$ python -q
>>> import numpy as np
>>> np.set_printoptions(suppress=True, linewidth=120)
>>> J = np.loadtxt("data.csv", delimiter=",")
>>> print(J)
[[32.  8. 12.]
 [ 8.  2.  3.]
 [12.  3.  9.]]
>>> print(np.linalg.lstsq(J[:-1].T, J[-1])[2])
1
>>> print(round(float(np.trace(np.linalg.pinv(J) @ J)), 1))
2.0
>>> print(np.unique(J.round(6), axis=0).shape)
(3, 3)
>>> Uu, sv, vt = np.linalg.svd(J)
>>> V = vt[:(sv > 1e-8).sum()]
>>> rng = np.random.default_rng(51)
>>> x = J[0] + 5 * J[1] + rng.integers(2) * np.eye(3)[2]
>>> print(x)
[72. 18. 27.]
>>> print(np.allclose(V.T @ V @ x, x))
True
>>> Y = J + rng.integers(-2, 3, (3, 2)) @ rng.integers(-2, 3, (2, 3))
>>> print(Y)
[[34. 10. 12.]
 [ 7.  1.  3.]
 [11.  2.  9.]]
>>> print(np.round(np.linalg.svd(Y - J, compute_uv=False), 1) + 0)
[3.5 0.  0. ]
>>> print(np.abs(Y - J).sum(axis=1))
[4. 2. 2.]
>>> x = np.array([1, -1, 1])
>>> h = np.maximum(J @ x, 0)
>>> print(J.T @ h)
[1440.  360.  621.]
>>> print(np.maximum(J @ x, 0) - np.maximum(-J @ x, 0))
[36.  9. 18.]
>>> print(h)
[36.  9. 18.]
>>> print(np.maximum(J @ (3 * x), 0))
[108.  27.  54.]
>>> rk = np.linalg.matrix_rank(J)
>>> print(rk)
2
>>> null = np.linalg.svd(J)[2][rk:].T
>>> print([int(np.linalg.matrix_rank(np.delete(J, i, axis=0))) for i in range(3)])
[2, 2, 1]
>>> print(np.round(null @ null.T, 1) + 0)
[[ 0.1 -0.2  0. ]
 [-0.2  0.9  0. ]
 [ 0.   0.   0. ]]
>>> print(np.allclose(J @ null, 0))
True
>>> print(null.shape)
(3, 1)
>>> mat = np.array([[-0.5, -0.7, 1.5, 0.3],
...     [-0.7, -0.7, -1.1, -0.8],
...     [1.5, -1.1, -0.3, 0.6],
...     [0.3, -0.8, 0.6, -1.5]])
>>> # symmetric, so the eigenvalues are real
>>> w, V = np.linalg.eigh(mat)
>>> x = np.array([-3, 0, 3, 4])
>>> print(x @ mat @ x)
-51.0
>>> print(round(float(np.linalg.eigvalsh(mat).min()), 1))
-2.0
>>> w, V = np.linalg.eigh(mat)
>>> print(np.round(V @ np.diag(w) @ V.T, 1))
[[-0.5 -0.7  1.5  0.3]
 [-0.7 -0.7 -1.1 -0.8]
 [ 1.5 -1.1 -0.3  0.6]
 [ 0.3 -0.8  0.6 -1.5]]
>>> print(np.round(V.T @ V, 1) + 0)
[[1. 0. 0. 0.]
 [0. 1. 0. 0.]
 [0. 0. 1. 0.]
 [0. 0. 0. 1.]]
>>> print(np.round(np.abs(V[:, -1]), 1))
[0.5 0.5 0.6 0.3]
>>> print(w.round(1))
[-2. -2. -1.  2.]
>>> print(np.round(np.linalg.eigvalsh(mat + 3 * np.eye(4)), 1))
[1. 1. 2. 5.]
>>> print(np.round(np.linalg.eigvalsh(mat @ mat), 1))
[1.1 3.9 4.1 4.1]
>>> print(np.unique(w.round(6) + 0, return_counts=True)[1])
[1 1 1 1]
>>> print(np.abs(V[:, -1]).round(6).argmax())
2
>>> x = np.array([-5, -6, 3, 7])
>>> y = mat @ x
>>> coef, lr = np.zeros(4), 1 / np.linalg.norm(mat, 2) ** 2
>>> for i in range(200):
...     coef -= lr * mat.T @ (mat @ coef - y)
...     if i % 50 == 0: print(i, round(np.linalg.norm(mat @ coef - y), 1))
... 
0 7.3
50 0.0
100 0.0
150 0.0
>>> print(np.round(np.linalg.cond(mat), 1))
2.0
>>> print(coef.round(1))
[-5. -6.  3.  7.]
>>> F = np.load("sample1.npy")
>>> print(F)
[[-12   0   0   6   0   0]
 [-18  -6  -6   9   3   3]
 [-12  18   0   6  -9   0]
 [  6   0   0  18   0   0]
 [  9   3   3  27   9   9]
 [  6  -9   0  18 -27   0]]
>>> x = np.array([2, 3, 3, 1, 3, 1])
>>> y = F @ x
>>> print(y)
[-18 -51   9  30  99 -78]
>>> print(np.round(np.linalg.solve(F, 3 * y), 1))
[6. 9. 9. 3. 9. 3.]
>>> print(np.round(np.linalg.solve(F, F[:, 3]), 1) + 0)
[0. 0. 0. 1. 0. 0.]
>>> print(np.round(np.linalg.solve(F, y), 1))
[2. 3. 3. 1. 3. 1.]
>>> t = np.radians(36)
>>> r_ = np.eye(6)
>>> r_[5, 5] = r_[1, 1] = np.cos(t)
>>> r_[5, 1], r_[1, 5] = -np.sin(t), np.sin(t)
>>> print(r_.round(1))
[[ 1.   0.   0.   0.   0.   0. ]
 [ 0.   0.8  0.   0.   0.   0.6]
 [ 0.   0.   1.   0.   0.   0. ]
 [ 0.   0.   0.   1.   0.   0. ]
 [ 0.   0.   0.   0.   1.   0. ]
 [ 0.  -0.6  0.   0.   0.   0.8]]
>>> Y = F @ r_.T
>>> print(np.round(np.linalg.svd(F, compute_uv=False), 1), np.round(np.linalg.svd(Y, compute_uv=False), 1))
[41.2 29.2 28.3 20.1  4.4  3. ] [41.2 29.2 28.3 20.1  4.4  3. ]
>>> print(np.round(np.abs(Y - F).max(axis=0), 1))
[ 0.   4.7  0.   0.   0.  10.6]
>>> Uu, sv, vt = np.linalg.svd(F, full_matrices=False)
>>> print(np.round(np.abs(vt[0]), 1) + 0)
[0.2 0.1 0.  0.9 0.3 0.1]
>>> print(np.round(sv / sv[0], 1))
[1.  0.7 0.7 0.5 0.1 0.1]
>>> print(np.allclose(Uu * sv @ vt, F))
True
>>> print(sv.round(1))
[41.2 29.2 28.3 20.1  4.4  3. ]
>>> arr = np.load("dump.npy")
>>> print(arr)
[[9. 8. 2.]
 [2. 4. 2.]
 [0. 0. 0.]]
>>> print(np.unique(arr.round(6), axis=0).shape)
(3, 3)
>>> print(np.linalg.lstsq(arr[:-1].T, arr[-1])[2])
2
>>> A = np.load("arr.npy")
>>> print(A)
[[ -3  -4  -1]
 [ -4  -2  -1]
 [  0  -2   2]
 [ -4   3   4]
 [ -8  -1   1]
 [ -9  -4   0]
 [ -4  -5   1]
 [ -8  -4   0]
 [-10  -4  -4]
 [-11  -4   1]
 [-10  -1  -2]
 [-10   3   1]
 [ -9   2   2]
 [-14   3   2]
 [-19   5   2]
 [-16   2   0]
 [-15  -1   3]]
>>> Xc = A - A.mean(axis=0)
>>> Uu, sv, vt = np.linalg.svd(Xc, full_matrices=False)
>>> print(sv.round(1))
[21.7 11.5  5.8]
>>> print(np.abs(Uu[:, 0]).argmax())
14
>>> print(np.linalg.matrix_rank(Xc))
3
>>> print(np.searchsorted(np.cumsum(sv ** 2) / (sv ** 2).sum(), 0.9) + 1)
2
>>> print(np.round(Xc.mean(axis=0), 1) + 0)
[0. 0. 0.]
>>> print(np.round(sv ** 2 / (sv ** 2).sum(), 1))
[0.7 0.2 0.1]
>>> labels = A[:, 0] > np.median(A[:, 0])
>>> r0 = A[labels].mean(axis=0) - A[~labels].mean(axis=0)
>>> print(r0.round(1))
[ 7.9 -2.2  0.4]
>>> print(labels.astype(int))
[1 1 1 1 1 0 1 1 0 0 0 0 0 0 0 0 0]
>>> print(((A - A.mean(axis=0)) @ r0 > 0).astype(int))
[1 1 1 1 1 1 1 1 0 0 0 0 0 0 0 0 0]
>>> print(np.argsort(-np.abs(r0).round(6), kind="stable"))
[0 1 2]
>>> M = np.array([[7.1, 24.7, 10.2],
...     [19.4, 2.1, 40.9],
...     [11.2, 14.4, 11.1],
...     [2.2, -13.3, 15.3],
...     [2.6, 4.2, -5.2],
...     [-4.4, -0.3, -43.3],
...     [-2.4, 0.7, -17.9],
...     [3.5, 10.3, 13.9],
...     [2.5, 0.2, -18.8],
...     [-26.5, 34.0, 28.8]])
>>> basis = M[[5, 8]].astype(float)
>>> for _ in range(4):
...     labels = np.linalg.norm(M[:, None] - basis, axis=-1).argmin(axis=1)
...     basis = np.array([M[labels == j].mean(axis=0) for j in range(2)])
... 
>>> print(labels)
[1 1 1 1 0 0 0 1 0 1]
>>> print(np.abs(basis[1] - basis[0]).argmax())
2
>>> print(np.round(basis[1] - basis[0], 1))
[ 3.2 10.8 41.3]
>>> print(basis.round(1))
[[ -0.4   1.2 -21.3]
 [  2.8  12.   20. ]]
>>> x = np.array([2, 2, 3])
>>> print(np.round((basis * x).sum(axis=1), 1))
[-62.4  89.8]
>>> print(np.linalg.norm(basis @ x) <= np.linalg.norm(basis, 2) * np.linalg.norm(x) + 1e-9)
True
>>> print(np.round(basis @ x, 1))
[-62.4  89.8]
>>> print((basis @ x).argmax())
1
>>> print(np.sign((basis @ x).round(6)))
[-1.  1.]
>>> w, V = np.linalg.eigh(J)
>>> print(np.round(V.T @ V, 1) + 0)
[[1. 0. 0.]
 [0. 1. 0.]
 [0. 0. 1.]]
>>> print(np.round(V @ np.diag(w) @ V.T, 1))
[[32.  8. 12.]
 [ 8.  2.  3.]
 [12.  3.  9.]]
>>> print(np.round(V.T @ J @ V, 1) + 0)
[[ 0.   0.   0. ]
 [ 0.   3.9  0. ]
 [ 0.   0.  39.1]]
>>> print((w > 1e-8).sum(), (w < -1e-8).sum())
2 0
>>> Xc = M - M.mean(axis=0)
>>> V = np.linalg.svd(Xc)[2][:1]
>>> Y = Xc - Xc @ V.T @ V
>>> print(np.round(Y.std(axis=0), 1))
[11.3 11.5  2.6]
>>> print(np.round(np.cov(Xc @ V.T, rowvar=False), 1))
658.1
>>> print(np.round(np.diag(V.T @ V), 1) + 0)
[0.  0.1 0.9]
>>> print(np.linalg.norm(Y, axis=1).round(6).argmax())
9
>>> print(np.round((Xc @ V.T).std(axis=0), 1))
[24.3]
>>> feats = np.array([[1, 2, 3, 1], [1, 10, 3, 3], [3, 1, 11, 3], [1, 0, 1, -4]])
>>> labels = rng.permutation(4)
>>> print(labels)
[1 2 0 3]
>>> Y = feats[labels][:, labels]
>>> print(round(float(np.linalg.det(Y)), 1), round(float(np.linalg.det(feats[labels])), 1))
-52.0 -52.0
>>> print(np.round(np.sort(np.abs(np.linalg.eigvals(Y))), 1))
[ 0.1  4.2  8.6 13.5]
>>> print(np.diag(Y))
[10 11  1 -4]
>>> Q, V = np.linalg.qr(feats[:, :3])[0], np.linalg.qr(feats[:, 3:])[0]
>>> sv = np.linalg.svd(Q.T @ V, compute_uv=False)
>>> print(sv.round(1))
[1.]
>>> print(np.round(np.degrees(np.arccos(sv.clip(0, 1))), 1))
[6.1]
>>> Uu, sv, vt = np.linalg.svd(feats, full_matrices=False)
>>> print(np.abs(Uu[:, 0]).round(6).argmax())
2
>>> print(np.round(Uu.T @ feats @ vt.T, 1) + 0)
[[14.2  0.   0.   0. ]
 [ 0.   8.6  0.   0. ]
 [ 0.   0.   4.1  0. ]
 [ 0.   0.   0.   0.1]]
>>> print(np.round(vt @ vt.T, 1) + 0)
[[1. 0. 0. 0.]
 [0. 1. 0. 0.]
 [0. 0. 1. 0.]
 [0. 0. 0. 1.]]
>>> print(np.round(np.abs(vt[0]), 1))
[0.2 0.5 0.8 0.3]
>>> print(np.round(Uu.T @ Uu, 1) + 0)
[[1. 0. 0. 0.]
 [0. 1. 0. 0.]
 [0. 0. 1. 0.]
 [0. 0. 0. 1.]]
>>> print(np.round(np.cumsum(sv ** 2) / np.sum(sv ** 2), 1))
[0.7 0.9 1.  1. ]
>>> print(Uu.shape, sv.shape, vt.shape)
(4, 4) (4,) (4, 4)
>>> print(np.allclose(Uu * sv @ vt, feats))
True
>>> print((sv > 1e-8).sum())
4
>>> Y = np.array([[0, 5], [2, 9], [8, 2], [2, 7]])
>>> print(np.einsum("ik,kj->ij", feats, Y))
[[ 30  36]
 [ 50 122]
 [ 96  67]
 [  0 -21]]
>>> print(feats @ Y)
[[ 30  36]
 [ 50 122]
 [ 96  67]
 [  0 -21]]
>>> print((feats - feats.T) / 2)
[[ 0.   0.5  0.   0. ]
 [-0.5  0.   1.   1.5]
 [ 0.  -1.   0.   1. ]
 [ 0.  -1.5 -1.   0. ]]
>>> print((feats + feats.T) / 2)
[[ 1.   1.5  3.   1. ]
 [ 1.5 10.   2.   1.5]
 [ 3.   2.  11.   2. ]
 [ 1.   1.5  2.  -4. ]]
>>> print(np.round(np.abs(np.linalg.eigvals(feats)).max(), 1))
13.5
>>> print(feats @ feats)
[[ 13  25  43  12]
 [ 23 105  69  28]
 [ 40  27 136  27]
 [  0   3  10  20]]
>>> print(np.allclose(feats @ feats.T, feats.T @ feats))
False
>>> print(np.round(np.sort(np.abs(np.linalg.eigvals(feats))), 1))
[ 0.1  4.2  8.6 13.5]
>>> X = np.loadtxt("test13.csv", delimiter=",")
>>> print(X)
[[18.  6. 12.]
 [ 6.  4.  6.]
 [12.  6. 14.]]
>>> # equal to its transpose
>>> labels = rng.permutation(3)
>>> print(labels)
[1 2 0]
>>> Y = X[labels][:, labels]
>>> print(np.round(np.linalg.det(Y), 1), np.round(np.linalg.det(X[labels]), 1))
144.0 144.0
>>> print(np.diag(Y))
[ 4. 14. 18.]
>>> print(np.trace(Y))
36.0
>>> print(np.allclose(Y, X))
False
>>> print(Y)
[[ 4.  6.  6.]
 [ 6. 14. 12.]
 [ 6. 12. 18.]]
>>> print(np.round(np.linalg.det(Y), 1))
144.0
>>> print(np.allclose(Y @ Y.T, Y.T @ Y))
True
>>> print(Y @ Y)
[[ 88. 180. 204.]
 [180. 376. 420.]
 [204. 420. 504.]]
>>> print(np.round(np.linalg.matrix_power(Y, 2), 1))
[[ 88. 180. 204.]
 [180. 376. 420.]
 [204. 420. 504.]]
>>> print((Y - Y.T) / 2)
[[0. 0. 0.]
 [0. 0. 0.]
 [0. 0. 0.]]
>>> print(np.allclose(Y, Y.T))
True
>>> x = np.ones(3)
>>> for _ in range(6):
...     x = X @ x
...     x /= np.linalg.norm(x)
...     print(round(x @ X @ x, 1))
... 
30.8
30.8
30.8
30.8
30.8
30.8
>>> print(x.round(1))
[0.7 0.3 0.6]
>>> Y = np.linalg.inv(F)
>>> print(np.round(np.linalg.det(F) * np.linalg.det(Y), 1))
1.0
>>> print(np.allclose(Y, F.T))
False
>>> print(np.round(F @ Y, 1) + 0)
[[1. 0. 0. 0. 0. 0.]
 [0. 1. 0. 0. 0. 0.]
 [0. 0. 1. 0. 0. 0.]
 [0. 0. 0. 1. 0. 0.]
 [0. 0. 0. 0. 1. 0.]
 [0. 0. 0. 0. 0. 1.]]
>>> print(np.round(np.linalg.inv(Y), 1) + 0)
[[-12.   0.   0.   6.   0.   0.]
 [-18.  -6.  -6.   9.   3.   3.]
 [-12.  18.   0.   6.  -9.   0.]
 [  6.   0.   0.  18.   0.   0.]
 [  9.   3.   3.  27.   9.   9.]
 [  6.  -9.   0.  18. -27.   0.]]
